$ python3 -q
>>> import numpy as np
>>> np.set_printoptions(precision=2, suppress=True, linewidth=160, legacy="1.25")
>>> rd = lambda a: np.round(a, 2) + 0
>>> arr = np.load("m.npy")
>>> print(arr)
[[0 0 0]
 [0 0 0]
 [3 1 3]
 [0 0 0]
 [3 1 3]
 [4 2 4]
 [3 2 4]
 [1 0 0]
 [0 0 0]
 [1 0 0]
 [0 0 0]
 [0 0 0]
 [3 2 4]
 [0 0 0]
 [0 0 0]
 [3 2 4]
 [3 1 3]
 [0 1 1]]
>>> proj = arr @ np.linalg.solve(arr.T @ arr, arr.T)
>>> print(rd(proj @ arr[:, 1]))
[0. 0. 1. 0. 1. 2. 2. 0. 0. 0. 0. 0. 2. 0. 0. 2. 1. 1.]
>>> print(rd(np.linalg.eigvalsh(proj)))
[0. 0. 0. 0. 0. 0. 0. 0. 0. 0. 0. 0. 0. 0. 0. 1. 1. 1.]
>>> W2 = arr[[17, 15]].astype(float)
>>> for _ in range(3):
...     labels = np.linalg.norm(arr[:, None] - W2, axis=-1).argmin(axis=1)
...     W2 = np.array([arr[labels == j].mean(axis=0) for j in range(2)])
... 
>>> print(labels)
[0 0 1 0 1 1 1 0 0 0 0 0 1 0 0 1 1 0]
>>> print(rd(W2))
[[0.18 0.09 0.09]
 [3.14 1.57 3.57]]
>>> print(np.abs(W2[1] - W2[0]).argmax())
2
>>> print(np.bincount(labels))
[11  7]
>>> left, s, vt = np.linalg.svd(W2)
>>> print(np.argmax(s[:-1] / (s[1:] + 1e-6)) + 1)
1
>>> print(rd(s))
[5.01 0.08]
>>> M2 = left[:, :1] @ np.diag(s[:1]) @ vt[:1]
>>> print(np.linalg.matrix_rank(W2, rtol=0.05))
1
>>> print(rd(np.abs(W2 - M2).max()))
0.06
>>> u = np.array([0, 1, 2])
>>> print(np.polyval(u, arr[14]))
[2 2 2]
>>> A = np.array([[0, 2, 2],
...     [1, 4, 3],
...     [2, 6, 4],
...     [3, 8, 4],
...     [6, 9, 5],
...     [8, 12, 6],
...     [10, 14, 8],
...     [10, 14, 9],
...     [11, 15, 12],
...     [14, 16, 13],
...     [16, 19, 15],
...     [17, 21, 18],
...     [17, 24, 20],
...     [19, 25, 21],
...     [21, 26, 23]])
>>> x = np.array([3, -1, 2])
>>> target = A @ x
>>> print(rd(np.linalg.lstsq(A, target)[0]))
[ 3. -1.  2.]
>>> rng = np.random.default_rng(48)
>>> target = target + 0.05 * rng.normal(size=15)
>>> print(rd(target))
[ 1.98  5.07  8.01  9.07 19.01 23.95 32.04 33.97 42.02 52.06 59.04 66.02 66.95 74.   82.96]
>>> b, *_ = np.linalg.lstsq(A, target)
>>> print(b.round())
[ 3. -1.  2.]
>>> print(rd(b))
[ 3. -1.  2.]
>>> def softmax(z):
...     e = np.exp(z - z.max(axis=-1, keepdims=True))
...     return e / e.sum(axis=-1, keepdims=True)
... 
>>> print(rd(softmax(10 * A[3])))
[0. 1. 0.]
>>> print(rd(softmax(A).sum(axis=1)))
[1. 1. 1. 1. 1. 1. 1. 1. 1. 1. 1. 1. 1. 1. 1.]
>>> scores = A @ A.T / np.sqrt(3)
>>> print(rd(softmax(scores)[3] @ A))
[21. 26. 23.]
>>> K = np.array([[3, 3, 2], [2, 3, 1], [2, 0, 1]])
>>> print(K)
[[3 3 2]
 [2 3 1]
 [2 0 1]]
>>> print(rd(np.linalg.norm(K)))
6.4
>>> print(K.shape)
(3, 3)
>>> print(rd(K.mean(axis=0)))
[2.33 2.   1.33]
>>> print(K.sum(axis=0))
[7 6 4]
>>> print(rd(np.linalg.svd(K, compute_uv=False)))
[6.17 1.67 0.29]
>>> print(np.abs(K).max())
3
>>> x = np.array([9, -2, -6])
>>> target = K @ x
>>> b, lr = np.zeros(3), 1 / np.linalg.norm(K, 2) ** 2
>>> for i in range(250):
...     b -= lr * K.T @ (K @ b - target)
...     if i % 50 == 0: print(i, round(np.linalg.norm(K @ b - target), 2))
... 
0 8.07
50 2.5
100 2.23
150 2.0
200 1.79
>>> print(rd(np.linalg.cond(K)))
21.24
>>> print(rd(b))
[ 6.29 -2.14 -1.2 ]
